$ ipython --no-banner

In [1]: import numpy as np

In [2]: np.set_printoptions(precision=2, suppress=True, linewidth=120, floatmode="fixed")

In [3]: rnd = lambda a: np.round(a, 2) + 0

In [4]: K = np.loadtxt("a.csv", delimiter=",")

In [5]: print(K)
[[-3.00  1.00  0.00  0.00  0.00  0.00  0.00  0.00  0.00  0.00]
 [ 0.00 -3.00  1.00  0.00  0.00  0.00  0.00  0.00  0.00  0.00]
 [ 0.00  0.00 -3.00  1.00  0.00  0.00  0.00  0.00  0.00  0.00]
 [ 0.00  0.00  0.00 -3.00  1.00  0.00  0.00  0.00  0.00  0.00]
 [ 0.00  0.00  0.00  0.00 -3.00  1.00  0.00  0.00  0.00  0.00]
 [ 0.00  0.00  0.00  0.00  0.00 -3.00  1.00  0.00  0.00  0.00]
 [ 0.00  0.00  0.00  0.00  0.00  0.00 -3.00  1.00  0.00  0.00]
 [ 0.00  0.00  0.00  0.00  0.00  0.00  0.00 -3.00  1.00  0.00]
 [ 0.00  0.00  0.00  0.00  0.00  0.00  0.00  0.00 -3.00  1.00]
 [ 0.00  0.00  0.00  0.00  0.00  0.00  0.00  0.00  0.00 -3.00]]

In [6]: rng = np.random.default_rng(6519)

In [7]: idx = rng.permutation(10)

In [8]: idx
Out[8]: array([2, 5, 4, 0, 8, 9, 7, 6, 3, 1])

In [9]: other = K[idx][:, idx]

In [10]: rnd(np.sort(np.abs(np.linalg.eigvals(other))))
Out[10]: array([3.00, 3.00, 3.00, 3.00, 3.00, 3.00, 3.00, 3.00, 3.00, 3.00])

In [11]: print(np.diag(other))
[-3.00 -3.00 -3.00 -3.00 -3.00 -3.00 -3.00 -3.00 -3.00 -3.00]

In [12]: rnd(np.linalg.det(other)), rnd(np.linalg.det(K[idx]))
Out[12]: (np.float64(59049.0), np.float64(-59049.0))

In [13]: other
Out[13]: 
array([[-3.00,  0.00,  0.00,  0.00,  0.00,  0.00,  0.00,  0.00,  1.00,  0.00],
       [ 0.00, -3.00,  0.00,  0.00,  0.00,  0.00,  0.00,  1.00,  0.00,  0.00],
       [ 0.00,  1.00, -3.00,  0.00,  0.00,  0.00,  0.00,  0.00,  0.00,  0.00],
       [ 0.00,  0.00,  0.00, -3.00,  0.00,  0.00,  0.00,  0.00,  0.00,  1.00],
       [ 0.00,  0.00,  0.00,  0.00, -3.00,  1.00,  0.00,  0.00,  0.00,  0.00],
       [ 0.00,  0.00,  0.00,  0.00,  0.00, -3.00,  0.00,  0.00,  0.00,  0.00],
       [ 0.00,  0.00,  0.00,  0.00,  1.00,  0.00, -3.00,  0.00,  0.00,  0.00],
       [ 0.00,  0.00,  0.00,  0.00,  0.00,  0.00,  1.00, -3.00,  0.00,  0.00],
       [ 0.00,  0.00,  1.00,  0.00,  0.00,  0.00,  0.00,  0.00, -3.00,  0.00],
       [ 1.00,  0.00,  0.00,  0.00,  0.00,  0.00,  0.00,  0.00,  0.00, -3.00]])
